$ python -q
>>> import numpy as np
>>> np.set_printoptions(precision=1, suppress=True, linewidth=100, sign=" ")
>>> W0 = np.loadtxt("x.csv", delimiter=",")
>>> W0
array([[  0.,  28.,   0.,   0.,   0.,   8.,   0.,   0.,  24.],
       [  0.,  29.,   0.,   0.,   0.,   0.,   0.,   8.,   0.],
       [ 32.,   0.,  24.,  34.,  24.,   0.,   0.,  26.,   0.],
       [ 19.,   0.,  16.,  27.,  10.,   0.,   0.,  75.,   0.],
       [  0.,   6.,  14.,  20.,   0.,   0.,   0.,  82.,   0.],
       [  0.,  19.,   0.,   0.,   0.,   0.,   0.,  24.,   0.],
       [  0.,  18.,   0.,   0.,   0.,   0.,  16.,   0.,  19.],
       [ 16.,   0.,   0.,   0.,  10.,   0.,   0.,   0.,   0.],
       [  0.,  27.,   0.,   0.,   0.,  13.,   0.,  31.,  15.],
       [  7.,   0.,   4.,   9.,   4.,   0.,   0.,  21.,   0.],
       [  8.,   0.,  20.,  19.,  11.,  49.,  45.,   0.,  39.],
       [  9.,   0.,  28.,  32.,   7.,  14.,   0.,  48.,   0.],
       [  0.,  22.,   0.,   0.,   0.,   0.,   6.,   0.,  13.],
       [  6.,   1.,   0.,   0.,   1.,   0.,   0.,   3.,   0.],
       [  0.,  35.,   0.,   0.,   0.,   0.,   0.,   0.,   0.],
       [ 10.,   0.,   6.,  15.,   3.,   0.,   0.,  65.,   0.],
       [  0.,  17.,   0.,   0.,   0.,  13.,  27.,   0.,  35.],
       [  8.,   0.,   0.,   0.,   2.,   0.,   0.,  28.,   0.],
       [ 33.,   0.,  28.,  38.,  25.,   0.,   0.,  30.,   0.],
       [ 34.,   0.,  14.,  24.,  26.,   0.,  12.,   0.,   0.],
       [  5.,   0.,   0.,   0.,   5.,   0.,  26.,   0.,  10.],
       [  0.,   7.,  10.,   4.,   0.,  56.,  40.,   0.,  54.],
       [  5.,   6.,   0.,   0.,   0.,   0.,   0.,  43.,   0.],
       [  4.,   0.,  18.,  18.,   6.,  34.,  22.,   0.,  23.],
       [ 25.,   0.,  14.,  21.,  20.,   1.,  16.,   0.,   0.],
       [  0.,  23.,   0.,   0.,   0.,   0.,  27.,   0.,  29.],
       [  0.,   7.,   4.,   7.,   0.,   0.,   0.,  39.,   0.],
       [ 12.,   0.,   0.,   0.,   9.,   0.,  12.,   0.,   0.],
       [  0.,   5.,   0.,   0.,   0.,   0.,  40.,   0.,  24.],
       [ 26.,   0.,  32.,  43.,  17.,   0.,   0.,  79.,   0.],
       [  0.,   3.,   0.,   0.,   0.,  26.,  64.,   0.,  50.]])
>>> W1 = np.array([[-1, -1, -3],
...     [1, -2, -3],
...     [2, 1, -1],
...     [-2, 3, -1],
...     [3, 2, -1],
...     [2, -2, -2],
...     [3, 0, -1],
...     [0, 1, 3],
...     [-2, 0, 2]])
>>> beta = np.array([1, 3, 5])
>>> H = np.maximum(W0 @ W1 + beta, 0)
>>> H
array([[   0.,    0.,    0.],
       [  30.,    0.,    0.],
       [  21.,  171.,    0.],
       [   0.,  176.,  120.],
       [   0.,  147.,  199.],
       [  20.,    0.,   20.],
       [  29.,    0.,    0.],
       [  15.,    7.,    0.],
       [  24.,    0.,   21.],
       [   0.,   56.,   30.],
       [ 183.,    0.,    0.],
       [  33.,  152.,   27.],
       [  15.,    0.,    0.],
       [   0.,    0.,    0.],
       [  36.,    0.,    0.],
       [   0.,  115.,  146.],
       [  55.,    0.,    0.],
       [   0.,   27.,   63.],
       [  23.,  192.,    0.],
       [  61.,  107.,    0.],
       [  69.,    8.,    0.],
       [ 144.,    0.,    0.],
       [   2.,   29.,  101.],
       [ 103.,   15.,    0.],
       [  72.,   93.,    0.],
       [  47.,    0.,    0.],
       [   2.,   53.,   90.],
       [  52.,    9.,    0.],
       [  78.,    0.,    0.],
       [   4.,  251.,   72.],
       [ 148.,    0.,    0.]])
>>> (H > 0).mean(axis=0)
array([ 0.8,  0.5,  0.4])
>>> np.linalg.matrix_rank(H)
np.int64(3)
>>> basis = np.array([[1, 0, 1], [0, 0, 0], [0, 0, 1]])
>>> (H @ basis).round(6).argmax(axis=1)
array([ 0,  0,  0,  2,  2,  2,  0,  0,  2,  2,  0,  2,  0,  0,  0,  2,  0,  2,  0,  0,  0,  0,  2,
        0,  0,  0,  2,  0,  0,  2,  0])
>>> H @ basis
array([[   0.,    0.,    0.],
       [  30.,    0.,   30.],
       [  21.,    0.,   21.],
       [   0.,    0.,  120.],
       [   0.,    0.,  199.],
       [  20.,    0.,   40.],
       [  29.,    0.,   29.],
       [  15.,    0.,   15.],
       [  24.,    0.,   45.],
       [   0.,    0.,   30.],
       [ 183.,    0.,  183.],
       [  33.,    0.,   60.],
       [  15.,    0.,   15.],
       [   0.,    0.,    0.],
       [  36.,    0.,   36.],
       [   0.,    0.,  146.],
       [  55.,    0.,   55.],
       [   0.,    0.,   63.],
       [  23.,    0.,   23.],
       [  61.,    0.,   61.],
       [  69.,    0.,   69.],
       [ 144.,    0.,  144.],
       [   2.,    0.,  103.],
       [ 103.,    0.,  103.],
       [  72.,    0.,   72.],
       [  47.,    0.,   47.],
       [   2.,    0.,   92.],
       [  52.,    0.,   52.],
       [  78.,    0.,   78.],
       [   4.,    0.,   76.],
       [ 148.,    0.,  148.]])
>>> W1 @ basis
array([[-1,  0, -4],
       [ 1,  0, -2],
       [ 2,  0,  1],
       [-2,  0, -3],
       [ 3,  0,  2],
       [ 2,  0,  0],
       [ 3,  0,  2],
       [ 0,  0,  3],
       [-2,  0,  0]])
>>> left, sigma = np.linalg.svd(W0)
Traceback (most recent call last):
  File "<python-input-14>", line 1, in <module>
    left, sigma = np.linalg.svd(W0)
    ^^^^^^^^^^^
ValueError: too many values to unpack (expected 2)
>>> left, sigma, vt = np.linalg.svd(W0, full_matrices=False)
>>> np.round(left.T @ W0 @ vt.T, 1) + 0
array([[ 213.4,    0. ,    0. ,    0. ,    0. ,    0. ,    0. ,    0. ,    0. ],
       [   0. ,  170.5,    0. ,    0. ,    0. ,    0. ,    0. ,    0. ,    0. ],
       [   0. ,    0. ,   99.2,    0. ,    0. ,    0. ,    0. ,    0. ,    0. ],
       [   0. ,    0. ,    0. ,   68.1,    0. ,    0. ,    0. ,    0. ,    0. ],
       [   0. ,    0. ,    0. ,    0. ,   54.7,    0. ,    0. ,    0. ,    0. ],
       [   0. ,    0. ,    0. ,    0. ,    0. ,   28.4,    0. ,    0. ,    0. ],
       [   0. ,    0. ,    0. ,    0. ,    0. ,    0. ,   21.8,    0. ,    0. ],
       [   0. ,    0. ,    0. ,    0. ,    0. ,    0. ,    0. ,    5.5,    0. ],
       [   0. ,    0. ,    0. ,    0. ,    0. ,    0. ,    0. ,    0. ,    4.7]])
>>> print(np.allclose(left * sigma @ vt, W0))
True
>>> left.shape, sigma.shape, vt.shape
((31, 9), (9,), (9, 9))
>>> P = W0 @ np.linalg.solve(W0.T @ W0, W0.T)
>>> np.round(np.linalg.eigvalsh(P), 1) + 0
array([ 0.,  0.,  0.,  0.,  0.,  0.,  0.,  0.,  0.,  0.,  0.,  0.,  0.,  0.,  0.,  0.,  0.,  0.,
        0.,  0.,  0.,  0.,  1.,  1.,  1.,  1.,  1.,  1.,  1.,  1.,  1.])
>>> print(np.round(P @ W0[:, 3], 1) + 0)
[  0.   0.  34.  27.  20.   0.   0.   0.   0.   9.  19.  32.   0.   0.   0.  15.   0.   0.  38.
  24.   0.   4.   0.  18.  21.   0.   7.   0.   0.  43.   0.]
>>> round(np.trace(P), 1)
np.float64(9.0)
